$ python3 -q
>>> import numpy as np
>>> np.set_printoptions(precision=2, suppress=True, linewidth=120, legacy="1.25")
>>> A = np.loadtxt("run2.csv", delimiter=",")
>>> A
array([[ 2.,  1.,  3., -1.,  4.,  1.,  0.,  4.,  3.],
       [ 1.,  0.,  2., -2.,  3.,  0., -1.,  3.,  2.],
       [ 2.,  1.,  3., -1.,  4.,  1.,  0.,  4.,  3.],
       [ 1.,  0.,  2., -2.,  3.,  0., -1.,  3.,  2.],
       [ 3.,  2.,  4.,  0.,  5.,  2.,  1.,  5.,  4.],
       [ 3.,  2.,  4.,  0.,  5.,  2.,  1.,  5.,  4.],
       [ 3.,  2.,  4.,  0.,  5.,  2.,  1.,  5.,  4.],
       [ 0., -1.,  1., -3.,  2., -1., -2.,  2.,  1.],
       [ 0., -1.,  1., -3.,  2., -1., -2.,  2.,  1.],
       [ 2.,  1.,  3., -1.,  4.,  1.,  0.,  4.,  3.],
       [ 0., -1.,  1., -3.,  2., -1., -2.,  2.,  1.],
       [ 0., -1.,  1., -3.,  2., -1., -2.,  2.,  1.],
       [ 0., -1.,  1., -3.,  2., -1., -2.,  2.,  1.],
       [ 3.,  2.,  4.,  0.,  5.,  2.,  1.,  5.,  4.]])
>>> A @ A
Traceback (most recent call last):
  File "<python-input-4>", line 1, in <module>
    A @ A
    ~~^~~
ValueError: matmul: Input operand 1 has a mismatch in its core dimension 0, with gufunc signature (n?,k),(k,m?)->(n?,m?) (size 14 is different from 9)
>>> cov = A.T @ A
>>> (A @ A.T).shape
(14, 14)
>>> np.trace(cov), (A ** 2).sum()
(760.0, 760.0)
>>> np.allclose(cov, cov.T)
True
>>> cov
array([[ 50.,  30.,  70., -10.,  90.,  30.,  10.,  90.,  70.],
       [ 30.,  24.,  36.,  12.,  42.,  24.,  18.,  42.,  36.],
       [ 70.,  36., 104., -32., 138.,  36.,   2., 138., 104.],
       [-10.,  12., -32.,  56., -54.,  12.,  34., -54., -32.],
       [ 90.,  42., 138., -54., 186.,  42.,  -6., 186., 138.],
       [ 30.,  24.,  36.,  12.,  42.,  24.,  18.,  42.,  36.],
       [ 10.,  18.,   2.,  34.,  -6.,  18.,  26.,  -6.,   2.],
       [ 90.,  42., 138., -54., 186.,  42.,  -6., 186., 138.],
       [ 70.,  36., 104., -32., 138.,  36.,   2., 138., 104.]])
>>> np.linalg.cond(A) > 100
True
>>> np.argsort(-np.linalg.norm(A, axis=0).round(6), kind="stable")[:3]
array([4, 7, 2])
>>> [round(float(x), 2) for x in np.linalg.svd(A, compute_uv=False)[:3]]
[25.65, 10.11, 0.0]
>>> round(float(np.linalg.norm(A, 2) / np.linalg.norm(A)), 2)
0.93
>>> np.allclose(A[:-1].T @ np.linalg.lstsq(A[:-1].T, A[-1])[0], A[-1])
True
>>> np.unique(A.round(6), axis=0).shape
(4, 9)
>>> np.linalg.lstsq(A[:-1].T, A[-1])[2]
2
>>> U, s, VT = np.linalg.svd(A)
>>> V = VT[:(s > 1e-8).sum()]
>>> rng = np.random.default_rng(3005)
>>> x = A[3] + -2 * A[13] + rng.integers(2) * np.eye(9)[4]
>>> x
array([-5., -4., -6., -2., -6., -4., -3., -7., -6.])
>>> np.allclose(V.T @ V @ x, x)
False
>>> np.linalg.matrix_rank(np.vstack([A, x]))
3
>>> np.diag(V.T @ V)
array([0.11, 0.14, 0.16, 0.45, 0.29, 0.14, 0.25, 0.29, 0.16])
>>> m1 = np.load("case18.npy")
>>> m1
array([[-0.6,  0.6,  1.2,  0.5, -1.9,  1.2, -2. , -1. , -0.3,  0.9, -0.2, -1.3,  1.3],
       [ 0.7,  1. ,  1.3, -0.1, -0.5,  0.8, -1.3,  1.5,  0.1, -1.4,  0.3,  0.2, -0.3],
       [ 0. ,  2. ,  0. ,  1.8,  0.1, -0.7,  1.7, -0.8, -0.5, -2.3,  0. , -1.7,  0.4],
       [-0.7,  2. , -0.2,  0.7,  0.6,  0.8, -0.6, -1.1, -0.4, -0.3,  0.5, -0.8,  0.5],
       [ 0.2, -0.3, -0.8,  0.1,  2.7, -1.3, -1.6,  0.8, -1.4, -1.6, -1.8,  1.4, -1.7],
       [-1.7, -0.3,  1.2, -0.7, -1.9, -0.3,  1.1, -1. ,  0. , -1.8, -1.3,  0.4,  0.1],
       [ 0.2,  0.7, -0.9,  0.1,  0.6,  1.6, -0.6,  0.7, -0.8,  1.3,  1. ,  1.3,  0.2],
       [ 0.3,  0. , -1. ,  0.7,  0.2,  0.1,  0.4,  1.5, -0.1,  1.2, -2.1, -1.3, -0.3],
       [ 0.9,  1. ,  1.4, -0.5,  0.9,  0.9, -1.9,  0. ,  0.1,  1.5, -0.7, -0.1,  0.6],
       [ 0.1,  0.6, -0.2,  0.9,  0.6,  0. , -0.3, -0.1,  0.3,  1. , -0.9, -1.2, -1.8],
       [-1.9,  0.3, -0.5,  1.2, -1.3, -0.2,  2.4,  0.3,  1. ,  0.5,  0.8,  0.2, -0.6],
       [ 0. , -0.5,  0. , -1.8, -0.6, -0.7, -1.5, -0.8,  0.7, -0.3,  0.4,  1.3,  0.7],
       [ 1. , -1.5, -1.8, -0.4,  0.1, -1.4,  0.4, -1.3,  0.7,  0. ,  1.6,  0. ,  0.3]])
>>> other = m1 + rng.integers(-2, 3, (13, 12)) @ rng.integers(-2, 3, (12, 13))
>>> other
array([[ -1.6,   4.6,   3.2,  -1.5,   5.1,  12.2,   4. ,   5. ,   1.7,   1.9,  -2.2,  -2.3,   0.3],
       [ 13.7,   5. ,   3.3,  12.9,  -6.5,   2.8,   7.7,   4.5,   0.1,   4.6,   5.3,   1.2,  12.7],
       [ 11. ,   5. ,   8. ,  -1.2, -15.9,  -7.7,  -6.3,   3.2,   0.5,  -3.3,   0. ,  -6.7,  -2.6],
       [  4.3,  11. ,  -8.2,  -3.3,  11.6,  -4.2,  -3.6,   6.9,  14.6,  -7.3,   5.5, -20.8,   4.5],
       [ -5.8,  -8.3,  -1.8,  -3.9,   1.7,   1.7,  -7.6,  -8.2,  -7.4,   0.4,  -4.8,   9.4, -14.7],
       [  7.3,  -4.3, -10.8,  -2.7,   4.1,   7.7,   6.1,  11. ,   5. ,   5.2,   8.7,   1.4,   1.1],
       [  1.2,   5.7,  -3.9,   5.1,  14.6,  -0.4,   8.4,   5.7,  -2.8,   5.3, -11. , -13.7,  -1.8],
       [ -7.7,  -7. ,   8. ,  -7.3, -18.8,  -2.9,  -7.6,  -1.5,  -3.1,  -6.8,   7.9,   5.7,   2.7],
       [ -7.1,  -2. ,  -1.6,   2.5,  -1.1,   1.9,   1.1,  -4. ,  -3.9,   9.5,  -0.7,   4.9,  -7.4],
       [-16.9,   1.6,   4.8,   0.9,   1.6,   0. ,  -1.3,  -8.1,   3.3,   7. ,  -2.9,  -0.2,  -7.8],
       [  5.1,  -6.7,  -3.5,   2.2,  -6.3,   6.8,   5.4,   3.3,  -6. ,  -5.5,   9.8,  12.2,   9.4],
       [ -3. ,   0.5,   2. ,   5.2,   3.4,  -6.7,   0.5, -12.8,  -2.3,   3.7, -10.6,   8.3,  -0.3],
       [  4. , -10.5,  -7.8,  -2.4,   3.1,   9.6,   6.4,  -2.3,  -3.3,   3. ,   6.6,  11. ,   4.3]])
>>> np.round(np.linalg.svd(other - m1, compute_uv=False), 2) + 0
array([51.02, 43.6 , 39.27, 29.41, 18.95, 17.1 , 15.03, 10.45,  5.34,  4.98,  2.42,  0.82,  0.  ])
>>> np.abs(other - m1).sum(axis=1)
array([ 46.,  77.,  70., 104.,  70.,  82.,  79.,  96.,  52.,  51.,  80.,  63.,  68.])
>>> np.linalg.matrix_rank(other - m1, tol=1e-8)
12
